% python3 -q
>>> import numpy as np
>>> from numpy import linalg as LA
>>> np.set_printoptions(precision=2, suppress=True, linewidth=200, legacy="1.25")
>>> def rd(a):
...     return np.round(a, 2) + 0
... 
>>> arr = np.loadtxt("w.csv", delimiter=",")
>>> arr
array([[14., 16.,  9., 10.],
       [16., 14., 12., 13.],
       [ 9., 12.,  4., 15.],
       [10., 13., 15.,  0.]])
>>> O, V = LA.qr(arr[:, :1])[0], LA.qr(arr[:, 1:])[0]
>>> s = LA.svd(O.T @ V, compute_uv=False)
>>> (s > 0.9).sum()
1
>>> m1 = np.loadtxt("x.csv", delimiter=",")
>>> m1
array([[  0.1,  -1.5,  -1.5,   1.2,  -1.5],
       [  1. ,  -0.4,   1.4,  -0.1,   0.1],
       [ -0.4,   0.4,  -0.1,   1.1,  -0.2],
       [  3.8,  -1.4,   1.3,  -0.5,   1.2],
       [  0.6,  -0.8,   1.2,  -0.1,  -2.6],
       [ -2.6,   0.8,   0.2,  -0.8,  -1.3],
       [ -1.2,   0.7,   1.2,   1.4,   1.6],
       [ -1.5,   0.2,   1.5,   1.5,  -0.3],
       [ -2. , -10. ,  -4. , -15. ,  -9. ],
       [ -0.2,  -0.4,  -0.1,  -0.3,   0.9],
       [  0.5,   0.1,  -0.1,   0.8,   0.8],
       [  1.2,  -0.2,  -1.1,  -0.1,  -0.3],
       [ -0.5,   0.7,  -2.4,   0.8,   0.1],
       [  1.6,   0.9,   0.7,  -0.8,   0.1],
       [  0.8,   1.1,   0.7,   0.3,  -1.1],
       [  0.4,  -1.3,   1.3,   0.3,  -1.5],
       [ -0.4,   0.6,   0.8,  -1. ,   0.7],
       [  0. ,   0.3,   2.3,  -0.3,   0.1],
       [ -1.2,   1.2,   0.3,   0. ,  -0.9],
       [  0.2,   0.7,  -0.1,   0.1,  -0.2],
       [ -1.9,   1.9,  -0.2,  -0.9,  -0.9],
       [  0.9,  -1.2,  -1.6,  -1.9,   1.5],
       [ -0.7,  -1.2,   0.2,  -0.6,  -1.3],
       [ -0.3,  -0.8,   0.8,  -0.1,   0.5],
       [ -0.2,   0. ,   1.5,  -1. ,  -0.7],
       [ -1.5,  -1.5,   1. ,  -1.7,   1.7],
       [  2.3,   2. ,   2. ,   0. ,   0.6],
       [  1.7,  -0.7,   1.1,  -0.2,   0.5],
       [  1. ,   0. ,   0. ,   0.8,   0.9]])
>>> u, g = m1[23], m1[16]
>>> rd(u @ u)
1.63
>>> rd(u @ g)
0.73
>>> pr = (u @ g) / (u @ u) * u
>>> rd(pr)
array([-0.13, -0.36,  0.36, -0.04,  0.22])
>>> (g - pr) @ u
0.0
>>> rd(LA.norm(u + g) ** 2 + LA.norm(u - g) ** 2)
8.56
>>> rd(g - pr)
array([-0.27,  0.96,  0.44, -0.96,  0.48])
>>> X = np.load("sample5.npy")
>>> X
array([[ 0,  0,  0,  0,  0,  2,  0,  0],
       [ 0,  0,  2,  0,  0,  0,  0,  0],
       [ 0,  0,  0,  0, -2,  0,  0,  0],
       [ 0,  0,  0,  0,  0,  0, -2,  0],
       [ 0,  3,  0,  0,  0,  0,  0,  0],
       [-2,  0,  0,  0,  0,  0,  0,  0],
       [ 0,  0,  0, -3,  0,  0,  0,  0],
       [ 0,  0,  0,  0,  0,  0,  0,  3]])
>>> other = np.array([[3, 3, 8],
...     [6, 5, 7],
...     [1, 6, 7],
...     [4, 2, 4],
...     [5, 7, 0],
...     [3, 7, 0],
...     [6, 1, 7],
...     [7, 0, 5]])
>>> LA.matrix_rank(X @ other)
3
>>> np.einsum("ik,kj->ji", X, other)
array([[  6,   2, -10, -12,  18,  -6, -12,  21],
       [ 14,  12, -14,  -2,  15,  -6,  -6,   0],
       [  0,  14,   0, -14,  21, -16, -12,  15]])
>>> x0 = np.array([3, -2, 4, 0, 2, 0, 4, -3])
>>> h1 = np.maximum(X @ x0, 0)
>>> np.flatnonzero(h1 > 1e-9)
array([1])
>>> h1
array([0, 8, 0, 0, 0, 0, 0, 0])
>>> rd(np.tanh(X @ x0))
array([ 0.,  1., -1., -1., -1., -1.,  0., -1.])
>>> np.maximum(X @ (3 * x0), 0)
array([ 0, 24,  0,  0,  0,  0,  0,  0])
>>> X.T @ h1
array([ 0,  0, 16,  0,  0,  0,  0,  0])
>>> rd(LA.svd(X, compute_uv=False))
array([3., 3., 3., 2., 2., 2., 2., 2.])
>>> X.shape
(8, 8)
>>> LA.matrix_rank(X)
8
>>> np.abs(X).max()
3
>>> np.diff(X, axis=0)
array([[ 0,  0,  2,  0,  0, -2,  0,  0],
       [ 0,  0, -2,  0, -2,  0,  0,  0],
       [ 0,  0,  0,  0,  2,  0, -2,  0],
       [ 0,  3,  0,  0,  0,  0,  2,  0],
       [-2, -3,  0,  0,  0,  0,  0,  0],
       [ 2,  0,  0, -3,  0,  0,  0,  0],
       [ 0,  0,  0,  3,  0,  0,  0,  3]])
>>> np.unravel_index(np.abs(X).argmax(), X.shape)
(4, 1)
>>> X.sum(axis=0)
array([-2,  3,  2, -3, -2,  2, -2,  3])
>>> data = np.array([[0, 0, 0, 0, 6, 0],
...     [0, 0, 0, 0, 3, -3],
...     [0, 0, 0, -6, 6, 0],
...     [0, 6, 0, 0, 0, 0],
...     [0, 3, -3, 0, 0, 0],
...     [-6, 6, 0, 0, 0, 0]])
>>> data
array([[ 0,  0,  0,  0,  6,  0],
       [ 0,  0,  0,  0,  3, -3],
       [ 0,  0,  0, -6,  6,  0],
       [ 0,  6,  0,  0,  0,  0],
       [ 0,  3, -3,  0,  0,  0],
       [-6,  6,  0,  0,  0,  0]])
>>> u = np.array([-2, 0, 2, -1, -1, 0])
>>> other = data + np.outer(u, np.eye(6)[2])
>>> LA.matrix_rank(LA.inv(other) - LA.inv(data), tol=1e-8)
1
>>> LA.matrix_rank(other - data)
1
>>> rd(LA.det(other) / LA.det(data)), rd(1 + LA.solve(data, u)[2])
(1.17, 1.17)
>>> x0 = np.array([0, 1, 3, 1, 1, 1])
>>> y = data @ x0
>>> y
array([ 6,  0,  0,  6, -6,  6])
>>> rd(LA.solve(data, y + data[:, 2]))
array([0., 1., 4., 1., 1., 1.])
>>> rd(LA.solve(data.T, data[2]))
array([0., 0., 1., 0., 0., 0.])
>>> data.reshape(2, -1)
array([[ 0,  0,  0,  0,  6,  0,  0,  0,  0,  0,  3, -3,  0,  0,  0, -6,  6,  0],
       [ 0,  6,  0,  0,  0,  0,  0,  3, -3,  0,  0,  0, -6,  6,  0,  0,  0,  0]])
>>> data.reshape(-1, 2)
array([[ 0,  0],
       [ 0,  0],
       [ 6,  0],
       [ 0,  0],
       [ 0,  0],
       [ 3, -3],
       [ 0,  0],
       [ 0, -6],
       [ 6,  0],
       [ 0,  6],
       [ 0,  0],
       [ 0,  0],
       [ 0,  3],
       [-3,  0],
       [ 0,  0],
       [-6,  6],
       [ 0,  0],
       [ 0,  0]])
>>> blk = data.reshape(6, 2, -1)
>>> blk.sum(axis=1)
array([[ 0,  6,  0],
       [ 0,  3, -3],
       [-6,  6,  0],
       [ 0,  6,  0],
       [ 0,  3, -3],
       [-6,  6,  0]])
>>> W1 = np.array([[8, 5, 5, 9],
...     [0, 9, 9, 2],
...     [4, 2, 3, 3],
...     [5, 3, 1, 8],
...     [9, 5, 8, 9],
...     [3, 3, 0, 5]])
>>> coef = np.array([2, 7, 1, 9])
>>> H = np.maximum(data @ W1 + coef, 0)
>>> (H > 0).astype(int)
array([[1, 1, 1, 1],
       [1, 1, 1, 1],
       [1, 1, 1, 1],
       [1, 1, 1, 1],
       [0, 1, 1, 1],
       [0, 1, 1, 0]])
>>> LA.matrix_rank(H)
4
>>> Z = np.array([[-1, 0, 1], [-1, 0, -1], [-3, -2, 0], [0, -3, 1]])
>>> W1 @ Z
array([[-28, -37,  12],
       [-36, -24,  -7],
       [-15, -15,   5],
       [-11, -26,  10],
       [-38, -43,  13],
       [ -6, -15,   5]])
>>> (H @ Z).round(6).argmax(axis=1)
array([2, 2, 2, 2, 2, 2])
>>> rng = np.random.default_rng(5345)
>>> labels = rng.permutation(6)
>>> labels
array([4, 2, 3, 0, 1, 5])
>>> other = data[labels][:, labels]
>>> rd(np.sort(np.abs(LA.eigvals(other))))
array([4.43, 4.43, 4.94, 4.94, 4.94, 4.94])
>>> rd(LA.det(other)), rd(LA.det(data[labels]))
(-11664.0, -11664.0)
>>> np.allclose(other, data)
False
>>> np.trace(other)
0
>>> E = np.loadtxt("case8.csv", delimiter=",")
>>> E
array([[ 1., 15., 17.,  6.,  9., 16.],
       [ 0.,  0.,  0.,  0.,  0.,  0.],
       [ 0.,  0.,  0.,  0.,  0.,  0.],
       [ 0., 13., 13.,  3.,  8., 10.],
       [ 0.,  0., 11.,  9.,  0., 18.],
       [ 0.,  0.,  0.,  0.,  0.,  0.],
       [ 0.,  0.,  0.,  0.,  0.,  0.],
       [ 7.,  0.,  0.,  8.,  0.,  4.],
       [ 6., 11., 16., 14.,  7., 25.],
       [ 4., 10., 16., 12.,  6., 23.],
       [ 0.,  0.,  0.,  0.,  0.,  0.],
       [ 0.,  0.,  0.,  0.,  0.,  0.],
       [ 2.,  0.,  0.,  7.,  0.,  8.],
       [ 7.,  7., 11., 14.,  5., 22.],
       [ 8.,  4.,  0.,  7.,  5.,  4.],
       [ 3.,  0.,  0.,  4.,  0.,  0.],
       [ 8., 16., 22., 18., 10., 33.],
       [11., 30., 32., 21., 19., 41.],
       [ 7.,  6.,  0.,  6.,  6.,  4.],
       [ 1.,  8., 10.,  5.,  5., 11.],
       [ 0.,  1.,  0.,  0.,  2.,  0.]])
>>> labels = E[:, 3] > np.median(E[:, 3])
>>> u = E[labels].mean(axis=0) - E[~labels].mean(axis=0)
>>> np.argsort(-np.abs(u).round(6), kind="stable")
array([5, 3, 2, 1, 0, 4])
>>> A = np.load("block7.npy")
>>> A
array([[-1.04,  0.3 , -1.4 ],
       [-0.34,  0.1 ,  1.8 ],
       [-0.02,  0.  , -1.1 ],
       [ 2.84, -0.9 , -0.9 ],
       [-2.31,  0.7 ,  0.2 ],
       [-3.03,  1.  , -0.8 ],
       [-4.56,  1.5 ,  0.2 ],
       [ 2.39, -0.8 , -1.8 ],
       [-3.59,  1.2 ,  0.9 ],
       [-0.59,  0.2 , -0.8 ],
       [ 0.29, -0.1 ,  1.5 ],
       [ 0.71, -0.2 , -0.7 ],
       [-1.36,  0.4 ,  0.  ],
       [ 2.14, -0.7 ,  0.9 ],
       [ 0.97, -0.3 ,  0.7 ],
       [-0.63,  0.2 ,  1.2 ],
       [-0.77,  0.3 ,  1.9 ],
       [-6.14,  2.  , -0.1 ],
       [ 1.78, -0.6 , -0.1 ],
       [-0.35,  0.1 , -1.8 ],
       [ 5.47, -1.8 , -0.2 ]])
>>> Xs = (A - A.mean(axis=0)) / A.std(axis=0)
>>> rd(Xs.std(axis=0))
array([1., 1., 1.])
>>> coef = LA.lstsq(np.delete(Xs, 1, axis=1), Xs[:, 1])[0]
>>> np.abs(coef).argmax()
0
>>> rd(coef)
array([-1.  ,  0.01])
